$ ipython --no-banner

In [1]: import numpy as np

In [2]: import numpy.linalg as la

In [3]: np.set_printoptions(precision=2, suppress=True, linewidth=140, sign=" ")

In [4]: def rd(a):
   ...:     return np.round(a, 2) + 0
   ...: 

In [5]: F = np.array([[-32, 12, 28, 16],
   ...:     [-24, 9, 21, 12],
   ...:     [-48, 18, 42, 24],
   ...:     [48, -18, -42, -24]])

In [6]: rd(la.norm(F, 2) / la.norm(F))
Out[6]: np.float64(1.0)

In [7]: left, s, VT = la.svd(F)

In [8]: evecs = VT[:(s > 1e-8).sum()]

In [9]: rng = np.random.default_rng(1675)

In [10]: x0 = F[3] + 5 * F[1] + rng.integers(2) * np.eye(4)[2]

In [11]: print(x0)
[-72.  27.  63.  36.]

In [12]: rd(la.norm(x0 - evecs.T @ evecs @ x0))
Out[12]: np.float64(0.0)

In [13]: la.matrix_rank(np.vstack([F, x0]))
Out[13]: np.int64(1)

In [14]: rd(evecs.T @ evecs)
Out[14]: 
array([[ 0.46, -0.17, -0.41, -0.23],
       [-0.17,  0.07,  0.15,  0.09],
       [-0.41,  0.15,  0.36,  0.2 ],
       [-0.23,  0.09,  0.2 ,  0.12]])

In [15]: np.allclose(evecs.T @ evecs @ x0, x0)
Out[15]: True

In [16]: x0 = np.array([0, 3, -2, 2])

In [17]: h = np.maximum(F @ x0, 0)

In [18]: F.T @ h
Out[18]: array([-1464,   549,  1281,   732])

In [19]: h
Out[19]: array([ 12,   9,  18,   0])

In [20]: rank = la.matrix_rank(F)

In [21]: rank
Out[21]: np.int64(1)

In [22]: ns = la.svd(F)[2][rank:].T

In [23]: [int(la.matrix_rank(F[:i])) for i in range(1, len(F) + 1)]
Out[23]: [1, 1, 1, 1]

In [24]: [int(la.matrix_rank(np.delete(F, i, axis=0))) for i in range(4)]
Out[24]: [1, 1, 1, 1]

In [25]: print(np.allclose(F @ ns, 0))
True

In [26]: rd(F @ ns)
Out[26]: 
array([[ 0.,  0.,  0.],
       [ 0.,  0.,  0.],
       [ 0.,  0.,  0.],
       [ 0.,  0.,  0.]])
